$ python -q
>>> import numpy as np
>>> from numpy import linalg as LA
>>> np.set_printoptions(precision=1, suppress=True, linewidth=100, legacy="1.25")
>>> mat = np.load("a.npy")
>>> print(mat)
[[-3.1 -4.8 -0.4  0.2  0.3  1.  -1. ]
 [-1.6 -1.6  6.7 -2.5  0.2  2.3 -2.2]
 [ 0.1 -2.7 -4.6  1.6 -0.2 -0.6  0.2]
 [ 2.7  4.7  0.6  0.3  0.2 -1.2  1.8]
 [ 2.2  1.4 -6.9  2.7  0.5 -2.   2.8]
 [-2.7 -5.  -0.5 -0.1  0.2  1.2 -1.4]
 [ 2.8  3.6 -1.6  0.8  0.3 -2.   1.8]
 [ 2.   4.8  0.7  0.3 -0.8 -1.4  1. ]
 [ 1.3 -0.9 -5.5  1.8  0.8 -1.3  1. ]
 [-0.8 -0.2  0.   0.  -0.6  0.2 -0.5]
 [ 2.3  2.8 -4.   2.2  0.  -1.6  1.7]
 [ 0.4  1.8  4.5 -1.6  0.3  0.6 -0.3]
 [ 0.4  2.8  4.6 -1.7 -0.2  0.8 -0.8]
 [-3.3 -5.7 -2.8  0.9  0.4  1.3 -0.8]
 [-0.4  0.3  5.7 -2.1  0.1  0.9 -1.5]
 [-0.2 -2.6 -4.4  1.9  0.2 -0.4  1.2]
 [ 1.6  1.8 -0.6  0.9 -0.3  0.2  0.4]
 [-2.  -2.3  4.4 -2.1 -0.2  1.7 -2.1]
 [ 1.5  1.9 -1.   0.7  0.8 -1.1  0.7]
 [-1.9 -1.9  6.4 -2.3 -0.3  2.4 -2.4]
 [-2.1 -2.7 -1.8  0.9  0.2  0.9  0.2]
 [-1.2 -2.5 -5.1  1.6 -0.1 -0.8  0.6]
 [ 0.3 -0.2  0.2 -0.5  0.5  0.   0.2]
 [-0.3  0.1 -0.6 -0.2 -0.1  0.2  0.2]
 [-0.2 -1.4 -2.4  0.4 -0.4 -0.8  0.2]
 [ 1.4  3.4  1.7 -0.2  0.  -0.8  0.8]
 [-0.7 -1.9  0.9 -0.6  0.4  0.9 -1.1]
 [-2.3 -3.9  1.9 -1.1 -0.2  2.  -2. ]
 [ 1.9  1.8 -6.3  2.7  0.2 -2.5  2.5]
 [ 2.6  4.  -2.1  1.2  0.3 -1.5  2. ]
 [ 1.8  2.  -0.8  0.4 -0.5 -0.7  1.1]
 [-0.6  0.3  6.1 -1.5 -0.1  1.4 -1.5]
 [-1.9 -4.4 -3.8  1.3  0.2  0.5 -0.3]
 [ 1.3  0.3 -3.2  0.9  0.5 -0.6  1.3]
 [ 1.5  3.1  2.2 -0.1  0.3 -0.7  0.9]
 [ 2.1  3.8 -1.7  1.  -0.2 -1.5  1.9]
 [-2.4 -1.6  7.  -2.6  0.5  2.6 -2.7]
 [ 0.8  2.4  4.7 -1.2  0.2  0.7 -0.7]
 [-0.4  0.4  0.2 -0.1  0.6  0.3  0.2]
 [-2.5 -5.  -0.2 -0.3 -0.1  1.4 -1.7]
 [ 3.2  4.2  0.8  0.4 -0.4 -1.5  1.5]
 [-3.1 -3.9  1.6 -1.4  0.1  1.8 -1.7]]
>>> x = np.array([2, 3, 1, 1, 2, 2, 3])
>>> print((mat @ x).argmax())
3
>>> M = np.loadtxt("case9.csv", delimiter=",")
>>> print(M)
[[  1.3   1.3  -0.8  -0.9   2.3]
 [  7.1   0.9  -3.4 -10.8  -3.5]
 [  4.   -0.9  -0.1  -3.    0.4]
 [  9.2   1.6  -1.3  -8.1  -2.4]
 [  4.7   2.5  -5.  -11.6  -5.6]
 [  3.8   3.9  -2.5  -5.5   0.6]
 [  6.    2.2  -1.9  -7.4  -3.7]
 [  2.    3.2  -1.9  -4.7  -4.1]
 [  6.7   1.4  -2.4  -7.8   0.8]
 [ 11.1  -4.9  -1.1 -11.4  -3.3]
 [  9.7  -0.8   1.8  -3.4   1.9]
 [ 11.6  -2.3  -0.5  -9.2   1. ]
 [ 12.3  -1.7  -2.2 -13.6  -6.5]
 [  9.6   0.6  -2.6 -11.3  -4.3]
 [  8.4  -1.4  -1.2  -8.3  -2.2]
 [  1.6   0.8  -1.7  -4.1  -1.9]
 [  5.7   2.8  -1.   -4.4   0.6]
 [  2.    4.4  -0.7  -0.5   1.9]
 [  7.    0.8  -3.3 -10.8  -3.4]
 [  4.8   0.8  -0.5  -3.7   0.4]
 [  6.3   1.6  -2.2  -7.5  -1.4]
 [  7.5   3.7  -2.6  -8.3  -1.1]
 [  3.2   3.5  -2.7  -6.   -3. ]
 [  9.5  -3.5   0.9  -5.7  -0.5]
 [  7.   -1.6   0.7  -3.6   1.3]
 [  5.7  -1.   -2.1  -7.6  -0.7]
 [  0.9  -0.3  -1.1  -2.4  -0.6]
 [ 10.4  -1.8   0.6  -6.6  -0.4]
 [  2.2   1.8  -2.1  -5.5  -3.2]
 [  9.5  -0.2  -2.6 -12.3  -6. ]
 [  4.1   3.5  -3.4  -8.5  -3.5]
 [  3.5   3.1  -2.8  -6.3  -0.8]
 [ 10.4  -2.6   0.5  -7.2  -1.9]
 [  8.9  -2.4  -2.3 -11.5  -4.1]
 [ 10.9  -1.4   0.   -8.8  -3.3]
 [  2.2   1.3  -1.6  -3.2   1.9]
 [  4.6   1.5  -0.5  -3.6  -1.6]
 [  5.9   1.5  -2.3  -8.2  -5. ]
 [ 12.3  -2.2  -1.4 -11.1  -1.6]
 [  6.5  -1.    1.   -3.5  -0.8]
 [  1.9   4.3  -0.6  -0.7   1.8]
 [  7.8   1.8  -4.  -12.4  -4.8]
 [ 11.7  -2.3  -0.5  -9.    1.2]
 [  8.7   0.1  -0.7  -6.7   1. ]
 [ 11.5  -1.5  -1.  -11.1  -5.9]
 [  5.2   4.   -4.4 -10.   -2.7]]
>>> proj = M @ LA.solve(M.T @ M, M.T)
>>> print(np.round(np.trace(proj), 1))
5.0
>>> print(proj @ M[:, 4])
[ 2.3 -3.5  0.4 -2.4 -5.6  0.6 -3.7 -4.1  0.8 -3.3  1.9  1.  -6.5 -4.3 -2.2 -1.9  0.6  1.9 -3.4
  0.4 -1.4 -1.1 -3.  -0.5  1.3 -0.7 -0.6 -0.4 -3.2 -6.  -3.5 -0.8 -1.9 -4.1 -3.3  1.9 -1.6 -5.
 -1.6 -0.8  1.8 -4.8  1.2  1.  -5.9 -2.7]
>>> feats = np.loadtxt("dump.csv", delimiter=",")
>>> print(feats)
[[ 3. -4.  4.  6. -2. -2.  6. -2.  4.  4. -6.  0. -6.]
 [-4.  3. -4. -6.  2.  2. -6.  2. -4. -4.  6.  0.  6.]
 [ 4. -4.  3.  6. -2. -2.  6. -2.  4.  4. -6.  0. -6.]
 [ 6. -6.  6.  8. -3. -3.  9. -3.  6.  6. -9.  0. -9.]
 [-2.  2. -2. -3.  0.  1. -3.  1. -2. -2.  3.  0.  3.]
 [-2.  2. -2. -3.  1.  0. -3.  1. -2. -2.  3.  0.  3.]
 [ 6. -6.  6.  9. -3. -3.  8. -3.  6.  6. -9.  0. -9.]
 [-2.  2. -2. -3.  1.  1. -3.  0. -2. -2.  3.  0.  3.]
 [ 4. -4.  4.  6. -2. -2.  6. -2.  3.  4. -6.  0. -6.]
 [ 4. -4.  4.  6. -2. -2.  6. -2.  4.  3. -6.  0. -6.]
 [-6.  6. -6. -9.  3.  3. -9.  3. -6. -6.  8.  0.  9.]
 [ 0.  0.  0.  0.  0.  0.  0.  0.  0.  0.  0. -1.  0.]
 [-6.  6. -6. -9.  3.  3. -9.  3. -6. -6.  9.  0.  8.]]
>>> left, sv, vt = LA.svd(feats)
>>> print(np.argmax(sv[:-1] / (sv[1:] + 1e-6)) + 1)
1
>>> print(sv)
[58.  1.  1.  1.  1.  1.  1.  1.  1.  1.  1.  1.  1.]
>>> M2 = left[:, :1] @ np.diag(sv[:1]) @ vt[:1]
>>> print(round(float(LA.norm(feats - M2) / LA.norm(feats)), 1))
0.1
>>> print(np.round(LA.norm(feats - M2, 2), 1), np.round(sv[1], 1))
1.0 1.0
>>> x = np.array([1, 0, 3, -1, -2, 2, -2, -3, -1, 2, -1, -3, -2])
>>> target = feats @ x
>>> coef, lr = np.zeros(13), 1 / LA.norm(feats, 2) ** 2
>>> for i in range(250):
...     coef -= lr * feats.T @ (feats @ coef - target)
...     if i % 50 == 0: print(i, round(LA.norm(feats @ coef - target), 1))
... 
0 6.9
50 6.8
100 6.7
150 6.6
200 6.5
>>> print(coef)
[ 0.5 -0.4  0.6  0.5 -0.3 -0.1  0.5 -0.4  0.3  0.6 -0.7 -0.2 -0.8]
>>> print(np.round(LA.cond(feats), 1))
58.0
>>> print(np.sort(LA.eigvals(feats).real))
[-1. -1. -1. -1. -1. -1. -1. -1. -1. -1. -1. -1. 58.]
>>> print(np.flatnonzero(LA.matrix_power((feats != 0) + (feats.T != 0) + np.eye(13), 13)[10]))
[ 0  1  2  3  4  5  6  7  8  9 10 12]
>>> print(round(float(LA.det(feats)), 1))
58.0
>>> C2 = feats.T @ feats
>>> print(np.allclose(C2, C2.T))
True
>>> print(LA.svd(feats, compute_uv=False) ** 2)
[3364.    1.    1.    1.    1.    1.    1.    1.    1.    1.    1.    1.    1.]
>>> print(LA.matrix_rank(C2))
13
>>> print((feats @ feats.T).shape)
(13, 13)
>>> M2 = mat / LA.norm(mat, axis=1, keepdims=True)
>>> C2 = M2 @ M2.T
>>> print(LA.norm(M2, axis=1))
[1. 1. 1. 1. 1. 1. 1. 1. 1. 1. 1. 1. 1. 1. 1. 1. 1. 1. 1. 1. 1. 1. 1. 1. 1. 1. 1. 1. 1. 1. 1. 1. 1.
 1. 1. 1. 1. 1. 1. 1. 1. 1.]
>>> print(round(np.degrees(np.arccos(np.clip(C2[12, 27], -1, 1))), 1))
86.5
>>> data = np.load("w.npy")
>>> print(data)
[[-2.8 -1.4 -1.2 -3.7]
 [-0.4  0.1  4.9  0.9]
 [ 0.7  4.5 -0.5  2.1]
 [-4.1 -1.5 -2.4  0.5]
 [ 1.7  4.2  1.7  1.2]
 [ 4.5  1.7  0.  -1.3]
 [-0.6  4.6  1.9 -0.3]
 [-1.2  1.1  1.3 -4.5]
 [-0.7  4.5 -2.   0.6]
 [ 2.6 -3.6 -1.9 -1.2]
 [ 1.5  1.9 -4.  -1.9]
 [-2.8 -3.1 -0.5 -2.8]
 [ 0.2 -4.8 -1.3  0. ]
 [ 0.1 -3.4 -0.7 -3.6]
 [-1.6  3.7  1.6  2.5]
 [-3.   2.7 -1.4  2.7]
 [-0.8  4.5 -1.9 -0.9]
 [-1.9 -3.3 -1.4  2.9]
 [ 1.5  0.7  2.8  3.8]
 [ 2.7  2.5 -1.1 -3.2]
 [-1.5 -0.1 -4.7 -0.6]
 [-2.9  3.7  0.3  1.8]
 [ 2.1  2.1 -0.7 -4. ]
 [ 1.4 -0.5 -3.8 -2.9]
 [-1.4 -3.7  2.9 -0.8]
 [-2.4  3.   0.5 -3.1]
 [ 2.3 -4.4  0.4  0.5]
 [-2.7  3.8  1.1  1.4]
 [ 1.8 -2.7 -3.  -2.3]
 [-2.8 -1.9  1.7  3.2]
 [ 2.8  0.5 -2.3  3.3]
 [-3.8  2.6  1.9  0.5]
 [ 1.4 -0.8 -4.4 -1.8]
 [ 1.1 -3.3  3.4  1.2]
 [-1.  -3.7 -3.1  0.9]
 [ 3.8  0.6  3.  -1.1]]
>>> C2 = np.cov(data, rowvar=False)
>>> print(np.polyfit(data[:, 2], data[:, 0], 1))
[-0.1 -0.2]
>>> print(round(np.corrcoef(data[:, 2], data[:, 0])[0, 1], 1))
-0.1
>>> print(np.argsort(-data.std(axis=0).round(6), kind="stable"))
[1 2 3 0]
>>> print(C2.shape)
(4, 4)
>>> print(C2)
[[ 5.2 -0.5 -0.3 -0.9]
 [-0.5  9.2  0.9  0.8]
 [-0.3  0.9  5.6  1.4]
 [-0.9  0.8  1.4  5.4]]
>>> print(np.argwhere(np.triu(np.abs(np.corrcoef(data.T)) > 0.8, 1)))
[]
